% ipython --no-banner

In [1]: import numpy as np

In [2]: import numpy.linalg as la

In [3]: np.set_printoptions(precision=3, suppress=True, linewidth=160, floatmode="fixed")

In [4]: X = np.array([[0, 0, 0, 0, 1],
   ...:     [0, 0, 1, 0, 0],
   ...:     [0, 1, 0, 0, 1],
   ...:     [0, 0, 0, 0, 0],
   ...:     [1, 0, 1, 0, 0]])

In [5]: # symmetric

In [6]: rk = la.matrix_rank(X)

In [7]: rk
Out[7]: np.int64(4)

In [8]: ns = la.svd(X)[2][rk:].T

In [9]: [int(la.matrix_rank(X[:i])) for i in range(1, len(X) + 1)]
Out[9]: [1, 2, 3, 3, 4]

In [10]: la.matrix_rank(X.T @ X), la.matrix_rank(X @ X.T)
Out[10]: (np.int64(4), np.int64(4))

In [11]: [int(la.matrix_rank(X[:, :j + 1])) for j in range(5)]
Out[11]: [1, 2, 3, 3, 4]

In [12]: ns[:, 0] / ns[np.abs(ns[:, 0]).round(6).argmax(), 0]
Out[12]: array([-0.000, -0.000, -0.000,  1.000, -0.000])

In [13]: ns @ ns.T
Out[13]: 
array([[0.000, 0.000, 0.000, 0.000, 0.000],
       [0.000, 0.000, 0.000, 0.000, 0.000],
       [0.000, 0.000, 0.000, 0.000, 0.000],
       [0.000, 0.000, 0.000, 1.000, 0.000],
       [0.000, 0.000, 0.000, 0.000, 0.000]])

In [14]: out = np.array([[-4, -1],
    ...:     [1, 5],
    ...:     [4, -4],
    ...:     [-3, 0],
    ...:     [5, 1],
    ...:     [-2, -1],
    ...:     [-4, -2],
    ...:     [-5, -5]])

In [15]: cent = np.array([[-1, -3, -3, -1, -1, 2, -3, 1, 2, -2, -2, 0],
    ...:     [-2, -2, 0, -2, 1, 3, -3, 2, 0, 1, -1, -2]])

In [16]: rng = np.random.default_rng(2747)

In [17]: W0 = out @ cent + 0.02 * rng.normal(size=(8, 12))

In [18]: W0
Out[18]: 
array([[  5.992,  13.986,  12.006,   5.974,   3.009, -11.018,  14.983,  -5.967,  -7.978,   6.993,   8.996,   2.009],
       [-11.003, -12.977,  -2.981, -11.005,   3.984,  16.976, -18.003,  10.990,   2.000,   3.017,  -6.980, -10.018],
       [  4.004,  -3.984, -11.996,   3.996,  -7.986,  -3.987,   0.008,  -4.003,   7.991, -11.983,  -3.988,   8.022],
       [  3.023,   9.006,   8.999,   3.021,   2.969,  -6.019,   8.986,  -2.991,  -5.965,   5.993,   6.016,   0.013],
       [ -7.032, -17.009, -15.027,  -6.972,  -3.996,  12.975, -18.009,   7.030,  10.021,  -8.976, -10.991,  -2.006],
       [  4.004,   7.996,   6.024,   4.007,   0.985,  -7.000,   9.003,  -4.006,  -3.974,   2.969,   4.969,   2.031],
       [  8.008,  15.963,  11.963,   7.998,   1.994, -13.983,  17.996,  -8.017,  -8.017,   6.003,   9.967,   3.987],
       [ 14.964,  24.978,  15.002,  14.990,  -0.004, -24.981,  30.020, -14.970,  -9.986,   5.025,  15.005,   9.997]])

In [19]: round(float(la.norm(W0, 1)), 3), round(la.norm(W0, np.inf), 3)
Out[19]: (117.007, np.float64(179.922))

In [20]: round(float(la.norm(W0, "nuc")), 3)
Out[20]: 126.452

In [21]: round(float(la.norm(W0[6] - W0[7])), 3)
Out[21]: 23.917

In [22]: np.round(la.norm(W0) ** 2 / la.norm(W0, 2) ** 2, 3)
Out[22]: np.float64(1.11)

In [23]: la.norm(W0, axis=0)
Out[23]: array([23.145, 41.146, 31.752, 23.135, 10.883, 38.712, 47.537, 23.134, 21.149, 19.702, 25.529, 17.110])

In [24]: la.norm(W0, axis=1).argmax()
Out[24]: np.int64(7)

In [25]: round(W0[6] @ W0[7], 3)
Out[25]: np.float64(2127.103)

In [26]: np.round(la.norm(W0, 2), 3)
Out[26]: np.float64(94.755)
